$ python -q
>>> import numpy as np
>>> np.set_printoptions(precision=2, suppress=True, linewidth=140)
>>> feats = np.array([[1, -1, 1], [1, 0, 0], [1, 1, 1]])
>>> print(np.unravel_index(np.abs(feats).argmax(), feats.shape))
(np.int64(0), np.int64(0))
>>> print(feats.shape)
(3, 3)
>>> print(np.count_nonzero(feats))
7
>>> print(feats.mean(axis=0))
[1.   0.   0.67]
>>> print(np.linalg.svd(feats, compute_uv=False))
[2.14 1.41 0.66]
>>> vec = np.array([5, 2, 4])
>>> y = feats @ vec
>>> print(y)
[ 7  5 11]
>>> print(np.linalg.solve(feats, y + feats[:, 1]))
[5. 3. 4.]
>>> print(np.linalg.solve(feats, y))
[5. 2. 4.]
>>> K = np.load("a.npy")
>>> print(K)
[[0.54 0.22 0.28 0.35]
 [0.22 0.09 0.12 0.14]
 [0.28 0.12 0.15 0.18]
 [0.35 0.14 0.18 0.22]]
>>> def softmax(z):
...     e = np.exp(z - z.max(axis=-1, keepdims=True))
...     return e / e.sum(axis=-1, keepdims=True)
... 
>>> print(softmax(K[3] + -3))
[0.28 0.23 0.24 0.25]
>>> print(softmax(10 * K[3]))
[0.62 0.08 0.12 0.18]
>>> att = K @ K.T / np.sqrt(4)
>>> print(softmax(att)[3] @ K)
[0.35 0.14 0.19 0.23]
>>> print(softmax(att).round(6).argmax(axis=1))
[0 0 0 0]
>>> evals, vecs = np.linalg.eigh(K)
>>> vec = np.array([-2, 0, 2, 2])
>>> print(vecs * np.abs(evals) @ vecs.T)
[[0.54 0.22 0.28 0.35]
 [0.22 0.09 0.12 0.14]
 [0.28 0.12 0.15 0.18]
 [0.35 0.14 0.18 0.22]]
>>> print(np.round(vec @ K @ vec / (vec @ vec), 2), round(float(evals[0]), 2), evals[-1])
0.01 -0.0 1.0
>>> print((np.sign(vecs[:, -1].round(6)) == np.sign(vecs[0, -1].round(6))).astype(int))
[1 1 1 1]
>>> print(vecs * np.maximum(evals, 0) @ vecs.T)
[[0.54 0.22 0.28 0.35]
 [0.22 0.09 0.12 0.14]
 [0.28 0.12 0.15 0.18]
 [0.35 0.14 0.18 0.22]]
>>> print(np.linalg.lstsq(K[:-1].T, K[-1])[2])
1
>>> print(round(np.trace(np.linalg.pinv(K) @ K), 2))
1.0
>>> print(K @ np.linalg.pinv(K) @ K)
[[0.54 0.22 0.28 0.35]
 [0.22 0.09 0.12 0.14]
 [0.28 0.12 0.15 0.18]
 [0.35 0.14 0.18 0.22]]
>>> rk = np.linalg.matrix_rank(K)
>>> print(rk)
1
>>> ns = np.linalg.svd(K)[2][rk:].T
>>> print([int(np.linalg.matrix_rank(K[:i])) for i in range(1, len(K) + 1)])
[1, 1, 1, 1]
>>> print(np.round(K @ ns, 2) + 0)
[[0. 0. 0.]
 [0. 0. 0.]
 [0. 0. 0.]
 [0. 0. 0.]]
>>> print(np.linalg.matrix_rank(K.T @ K), np.linalg.matrix_rank(K @ K.T))
1 1
>>> print([int(np.linalg.matrix_rank(np.delete(K, i, axis=0))) for i in range(4)])
[1, 1, 1, 1]
>>> print(ns.shape)
(4, 3)
>>> left, sigma, Vh = np.linalg.svd(K)
>>> vecs = Vh[:(sigma > 1e-8).sum()]
>>> rng = np.random.default_rng(874724)
>>> vec = K[0] + -1 * K[2] + rng.integers(2) * np.eye(4)[1]
>>> print(vec)
[0.25 0.1  0.13 0.16]
>>> print(round(float(np.linalg.norm(vec - vecs.T @ vecs @ vec)), 2))
0.0
>>> print(np.linalg.matrix_rank(np.vstack([K, vec])))
1
>>> print(np.diag(vecs.T @ vecs))
[0.54 0.09 0.15 0.22]
>>> F = np.load("case16.npy")
>>> print(F)
[[ 0  0  4]
 [ 0  0  3]
 [ 0  6 11]
 [ 3  0  1]
 [ 8  6  9]
 [ 0  0  2]
 [ 8 10 12]
 [ 0  0  5]
 [ 0  0  0]
 [ 3  0  4]
 [ 3  0  1]
 [ 0  0  0]
 [ 8 10 12]]
>>> idx = F[:, 1] > np.median(F[:, 1])
>>> u = F[idx].mean(axis=0) - F[~idx].mean(axis=0)
>>> print(u)
[5.   8.   8.78]
>>> print(((F - F.mean(axis=0)) @ u > 0).astype(int))
[0 0 1 0 1 0 1 0 0 0 0 0 1]
>>> print(idx.astype(int))
[0 0 1 0 1 0 1 0 0 0 0 0 1]
>>> hat = F @ np.linalg.solve(F.T @ F, F.T)
>>> print(np.round(np.linalg.eigvalsh(hat), 2) + 0)
[0. 0. 0. 0. 0. 0. 0. 0. 0. 0. 1. 1. 1.]
>>> print(np.round(hat @ F[:, 1], 2) + 0)
[ 0.  0.  6.  0.  6.  0. 10.  0.  0.  0.  0.  0. 10.]
>>> print(np.allclose(hat @ hat, hat))
True
>>> d = np.linalg.norm(F[:, None] - F[None], axis=-1)
>>> print(np.flatnonzero(d[1] < d.mean() / 2))
[ 0  1  3  5  7  8  9 10 11]
>>> print(np.unravel_index(d.round(6).argmax(), d.shape))
(np.int64(6), np.int64(8))
>>> print(np.linalg.norm(F, axis=1))
[ 4.    3.   12.53  3.16 13.45  2.   17.55  5.    0.    5.    3.16  0.   17.55]
>>> C = F[[0, 12]].astype(float)
>>> for _ in range(7):
...     idx = np.linalg.norm(F[:, None] - C, axis=-1).argmin(axis=1)
...     C = np.array([F[idx == j].mean(axis=0) for j in range(2)])
... 
>>> print(idx)
[0 0 1 0 1 0 1 0 0 0 0 0 1]
>>> print(C[1] - C[0])
[5.   8.   8.78]
>>> print(np.bincount(idx))
[9 4]
>>> print(C)
[[ 1.    0.    2.22]
 [ 6.    8.   11.  ]]
>>> M = np.loadtxt("block0.csv", delimiter=",")
>>> print(M)
[[-14.94  -4.04  11.88]
 [ 15.44  22.29  22.25]
 [  9.25  -0.77 -14.68]
 [-13.71  -9.9   11.16]
 [-22.4   11.62  29.11]
 [ 22.2   -9.2    5.09]
 [  9.94   9.84 -17.28]
 [  2.66   3.31  34.73]
 [-15.85 -23.85 -28.53]
 [ 20.73  -8.72  -9.33]
 [ -6.18   1.44 -11.32]
 [ 13.53 -10.96   2.38]
 [  7.2   -9.67 -25.07]
 [ 29.72 -11.21  -0.38]
 [-16.5   12.35  -7.88]
 [ -0.94   8.86 -11.68]
 [-22.58  30.34   3.41]
 [ -7.94 -17.2    8.91]
 [-19.03  12.19 -24.83]
 [ 14.41  -2.47 -40.45]
 [ 11.89  19.63   4.14]
 [  4.18  18.01  -6.57]
 [-12.44  -6.65 -49.3 ]
 [ -9.01  18.67   2.8 ]]
>>> cen = M - M.mean(axis=0)
>>> left, sigma, Vh = np.linalg.svd(cen, full_matrices=False)
>>> print(np.linalg.matrix_rank(cen))
3
>>> print(np.searchsorted(np.cumsum(sigma ** 2) / (sigma ** 2).sum(), 0.9) + 1)
3
>>> print(np.abs(Vh[-1]))
[0.43 0.87 0.24]
>>> print(np.abs(Vh[0]).argmax())
2
>>> print(np.abs(left[:, 0]).argmax())
22
>>> print(sigma)
[100.43  76.81  59.56]
>>> print(sigma ** 2 / (sigma ** 2).sum())
[0.52 0.3  0.18]
>>> print((np.sign(left[:, 0]) == np.sign(left[0, 0])).astype(int))
[1 1 0 1 1 1 0 1 0 0 0 1 0 0 1 0 1 1 0 0 1 1 0 1]
>>> print(np.round((sigma ** 2).sum() ** 2 / (sigma ** 4).sum(), 2))
2.56
>>> arr = np.load("out2.npy")
>>> print(arr)
[[ 0  3 -3]
 [ 0  0  0]
 [ 0  0  0]]
>>> # rows 1 and 2 are equal
>>> print(np.abs(np.diag(np.linalg.qr(arr)[1])) > 1e-9)
[False False False]
>>> print(round(np.trace(np.linalg.pinv(arr) @ arr), 2))
1.0
>>> print(arr @ np.linalg.pinv(arr) @ arr)
[[ 0.  3. -3.]
 [ 0.  0.  0.]
 [ 0.  0.  0.]]
>>> hat = np.triu(np.array([[2, 3, -3], [2, 1, 2], [-2, 2, -2]]), 1) + np.eye(3)
>>> other = hat @ arr @ np.linalg.inv(hat)
>>> print(np.linalg.matrix_rank(other))
1
>>> print(hat @ arr - arr @ hat)
[[ 0.  0. -6.]
 [ 0.  0.  0.]
 [ 0.  0.  0.]]
>>> idx = rng.permutation(3)
>>> print(idx)
[1 2 0]
>>> other = arr[idx][:, idx]
>>> print(np.trace(other))
0
>>> print(np.allclose(other, arr))
False
>>> print(np.sort(np.abs(np.linalg.eigvals(other))))
[0. 0. 0.]
>>> print(np.prod(np.diag(arr)), round(np.linalg.det(arr), 2))
0 0.0
>>> print(arr @ arr)
[[0 0 0]
 [0 0 0]
 [0 0 0]]
>>> try:
...     np.linalg.inv(arr)
... except np.linalg.LinAlgError as e:
...     print(e)
... 
Singular matrix
>>> print(np.linalg.matrix_rank(arr - arr[0, 0] * np.eye(3)))
1
>>> rk = np.linalg.matrix_rank(arr)
>>> print(rk)
1
>>> ns = np.linalg.svd(arr)[2][rk:].T
>>> print(ns.shape)
(3, 2)
>>> print(np.round(arr @ ns, 2) + 0)
[[0. 0.]
 [0. 0.]
 [0. 0.]]
>>> print(ns @ ns.T)
[[1.  0.  0. ]
 [0.  0.5 0.5]
 [0.  0.5 0.5]]
>>> print([int(np.linalg.matrix_rank(arr[:i])) for i in range(1, len(arr) + 1)])
[1, 1, 1]
>>> X = np.load("x.npy")
>>> print(X)
[[2 0 0 0]
 [2 3 0 0]
 [0 5 4 0]
 [0 0 4 0]]
>>> print(np.linalg.cond(X) > 100)
True
>>> print(np.linalg.matrix_rank(X, rtol=0.1))
3
>>> other = X / np.sqrt((X ** 2).mean(axis=1, keepdims=True))
>>> print(np.linalg.matrix_rank(X - X.mean(axis=1, keepdims=True)))
3
>>> left, sigma, Vh = np.linalg.svd(X)
>>> vecs = Vh[:(sigma > 1e-8).sum()]
>>> vec = X[0] + 4 * X[3] + rng.integers(2) * np.eye(4)[0]
>>> print(vec)
[ 3.  0. 16.  0.]
>>> print(round(float(np.linalg.norm(vec - vecs.T @ vecs @ vec)), 2))
0.0
>>> print(np.diag(vecs.T @ vecs))
[1. 1. 1. 0.]
>>> print(softmax(X[3]))
[0.02 0.02 0.95 0.02]
>>> print(softmax(X).sum(axis=1))
[1. 1. 1. 1.]
>>> print(softmax(X[3] + 3))
[0.02 0.02 0.95 0.02]
>>> att = X @ X.T / np.sqrt(4)
>>> print(softmax(att).round(6).argmax(axis=1))
[0 2 2 2]
>>> print(np.round(softmax(att), 2) + 0)
[[0.44 0.44 0.06 0.06]
 [0.   0.27 0.73 0.  ]
 [0.   0.   1.   0.  ]
 [0.   0.   0.5  0.5 ]]
>>> print(np.round(softmax(att + np.triu(np.full(att.shape, -np.inf), 1)), 2) + 0)
[[1.   0.   0.   0.  ]
 [0.01 0.99 0.   0.  ]
 [0.   0.   1.   0.  ]
 [0.   0.   0.5  0.5 ]]
>>> m1 = np.load("data.npy")
>>> print(m1)
[[  0.3 -40.   -1.   -2.1]
 [ -0.7  -4.   -0.5  -1.2]
 [ -0.3  18.    0.4   0.3]
 [  0.4 -12.    1.1  -1.3]]
>>> vec = np.array([6, 4, 9, 7])
>>> h = np.maximum(m1 @ vec, 0)
>>> print(np.maximum(m1 @ vec, 0) - np.maximum(-m1 @ vec, 0))
[-181.9  -33.1   75.9  -44.8]
>>> print(np.maximum(m1 @ (3 * vec), 0))
[  0.    0.  227.7   0. ]
>>> print(np.tanh(m1 @ vec))
[-1. -1.  1. -1.]
>>> print(m1 * (h > 1e-9)[:, None])
[[ 0.  -0.  -0.  -0. ]
 [-0.  -0.  -0.  -0. ]
 [-0.3 18.   0.4  0.3]
 [ 0.  -0.   0.  -0. ]]
>>> print(m1.T @ h)
[ -22.77 1366.2    30.36   22.77]
>>> u = np.array([-1, 0, -1])
>>> print(np.polyval(u, m1[3]))
[  -1.16 -145.     -2.21   -2.69]
>>> print(np.array([np.convolve(row, u, "same") for row in m1]))
[[ 40.    0.7  42.1   1. ]
 [  4.    1.2   5.2   0.5]
 [-18.   -0.1 -18.3  -0.4]
 [ 12.   -1.5  13.3  -1.1]]
>>> print(np.cross(m1[3, :3], m1[2, :3]))
[-24.6   -0.49   3.6 ]
>>> w1 = np.array([[2, 3, 3, 3, 0], [3, 0, 1, 0, 1], [1, 1, 2, 0, 3], [1, 3, 1, 0, 0]])
>>> b = np.array([0, 2, 1, 3, 0])
>>> hid = np.maximum(m1 @ w1 + b, 0)
>>> print((hid > 0).mean(axis=0))
[0.25 0.5  0.25 1.   0.25]
>>> print((hid > 0).astype(int))
[[0 0 0 1 0]
 [0 0 0 1 0]
 [1 1 1 1 1]
 [0 1 0 1 0]]
>>> C = np.array([[-1, 6, -4], [1, 5, 5], [-8, -1, -9], [-3, -7, -2], [2, 7, 9]])
>>> print(w1 @ C)
[[-32   3 -26]
 [ -9  24 -12]
 [-10  30  10]
 [ -6  20   2]]
>>> print((hid @ C).round(6).argmax(axis=1))
[2 2 1 2]
>>> left, sigma, Vh = np.linalg.svd(m1)
>>> print(sigma)
[45.72  1.57  1.42  0.14]
>>> other = left[:, :1] @ np.diag(sigma[:1]) @ Vh[:1]
>>> print(np.linalg.matrix_rank(other))
1
>>> print(round(float(np.linalg.norm(m1 - other) / np.linalg.norm(m1)), 2))
0.05
>>> print(round(float(np.abs(m1 - other).max()), 2))
1.31
>>> vec = np.array([0, 0, 3, 3])
>>> print(m1 * vec)
[[ 0.  -0.  -3.  -6.3]
 [-0.  -0.  -1.5 -3.6]
 [-0.   0.   1.2  0.9]
 [ 0.  -0.   3.3 -3.9]]
>>> print(m1 @ vec)
[-9.3 -5.1  2.1 -0.6]
>>> print(np.linalg.norm(m1 @ vec) <= np.linalg.norm(m1, 2) * np.linalg.norm(vec) + 1e-9)
True
>>> mat = np.load("w.npy")
>>> print(mat)
[[-2.  2.  0.]
 [ 2. -7.  2.]
 [ 0.  2. -9.]]
>>> # symmetric, so the eigenvalues are real
>>> left, sigma, Vh = np.linalg.svd(mat, full_matrices=False)
>>> print((sigma > 1e-8).sum())
3
>>> print(np.round(Vh @ Vh.T, 2) + 0)
[[1. 0. 0.]
 [0. 1. 0.]
 [0. 0. 1.]]
>>> left, sigma, Vh = np.linalg.svd(K)
>>> print(sigma.round(2) + 0)
[1. 0. 0. 0.]
>>> print(np.argmax(sigma[:-1] / (sigma[1:] + 1e-6)) + 1)
1
>>> other = left[:, :1] @ np.diag(sigma[:1]) @ Vh[:1]
>>> print(other)
[[0.54 0.22 0.28 0.35]
 [0.22 0.09 0.12 0.14]
 [0.28 0.12 0.15 0.18]
 [0.35 0.14 0.18 0.22]]
>>> hat = np.triu(np.array([[-3, -3, 2], [-2, 2, 2], [3, -2, 0]]), 1) + np.eye(3)
>>> other = hat @ mat @ np.linalg.inv(hat)
>>> print(other)
[[ -8.   3. -14.]
 [  2.   3. -26.]
 [  0.   2. -13.]]
>>> print(hat @ mat - mat @ hat)
[[ -6.  19. -24.]
 [  0.  10.  -8.]
 [  0.   0.  -4.]]
>>> vec = np.array([0, -2, 3])
>>> h = np.maximum(other @ vec, 0)
>>> print(np.tanh(other @ vec))
[-1. -1. -1.]
>>> print(np.flatnonzero(h > 1e-9))
[]
